$ python3 -q
>>> import numpy as np
>>> np.set_printoptions(suppress=True, linewidth=120)
>>> def tidy(a):
...     return np.round(a, 4) + 0
... 
>>> feats = np.tanh(np.array([[0.2, -1.9],
...     [0.4, 0.3],
...     [0.8, -1.3],
...     [-1.2, -1.1],
...     [2.0, -1.0],
...     [-0.6, 0.5],
...     [-1.0, -1.2],
...     [0.3, -0.5],
...     [-0.5, 1.1],
...     [-0.1, -0.4],
...     [0.9, -0.8],
...     [-1.2, 0.2],
...     [-1.7, 1.3],
...     [2.3, 1.0],
...     [0.8, -0.8],
...     [-0.3, 0.6],
...     [1.3, -0.3],
...     [-0.5, -1.1],
...     [-1.4, 0.2],
...     [-0.3, -0.1],
...     [-0.2, -0.8],
...     [0.6, 0.6]]) @ np.array([[0.1, -0.5, -1.8], [-1.1, -0.9, 2.0]]))
>>> print(tidy(feats))
[[ 0.971   0.9232 -0.9995]
 [-0.2821 -0.4382 -0.1194]
 [ 0.9069  0.6469 -0.9994]
 [ 0.7969  0.9201 -0.04  ]
 [ 0.8617 -0.0997 -1.    ]
 [-0.5441 -0.1489  0.9693]
 [ 0.8397  0.9186 -0.537 ]
 [ 0.5227  0.2913 -0.9121]
 [-0.8511 -0.6291  0.9959]
 [ 0.4053  0.3885 -0.5511]
 [ 0.7487  0.2636 -0.9968]
 [-0.3275  0.3969  0.9881]
 [-0.9217 -0.3095  1.    ]
 [-0.7014 -0.9674 -0.9727]
 [ 0.7443  0.3095 -0.9954]
 [-0.598  -0.3714  0.9402]
 [ 0.4301 -0.3627 -0.9944]
 [ 0.821   0.8455 -0.8617]
 [-0.3452  0.4777  0.9942]
 [ 0.0798  0.2355  0.3275]
 [ 0.6963  0.6751 -0.8455]
 [-0.537  -0.6858  0.1194]]
>>> C = feats[[11, 7]].astype(float)
>>> for _ in range(6):
...     labels = np.linalg.norm(feats[:, None] - C, axis=-1).argmin(axis=1)
...     C = np.array([feats[labels == j].mean(axis=0) for j in range(2)])
... 
>>> print(labels)
[1 0 1 1 1 0 1 1 0 1 1 0 0 0 1 0 1 1 0 0 1 0]
>>> print(tidy(C))
[[-0.5028 -0.244   0.5243]
 [ 0.7287  0.4767 -0.8111]]
>>> print(np.bincount(labels))
[10 12]
>>> print(tidy(C[1] - C[0]))
[ 1.2315  0.7207 -1.3353]
>>> u, g = C[0], C[1]
>>> print(tidy(u @ u))
0.5872
>>> print(tidy(u @ g))
-0.9079
>>> p = (u @ g) / (u @ u) * u
>>> print(tidy((g - p) @ u))
0.0
>>> print(np.linalg.matrix_rank(np.outer(u, g)))
1
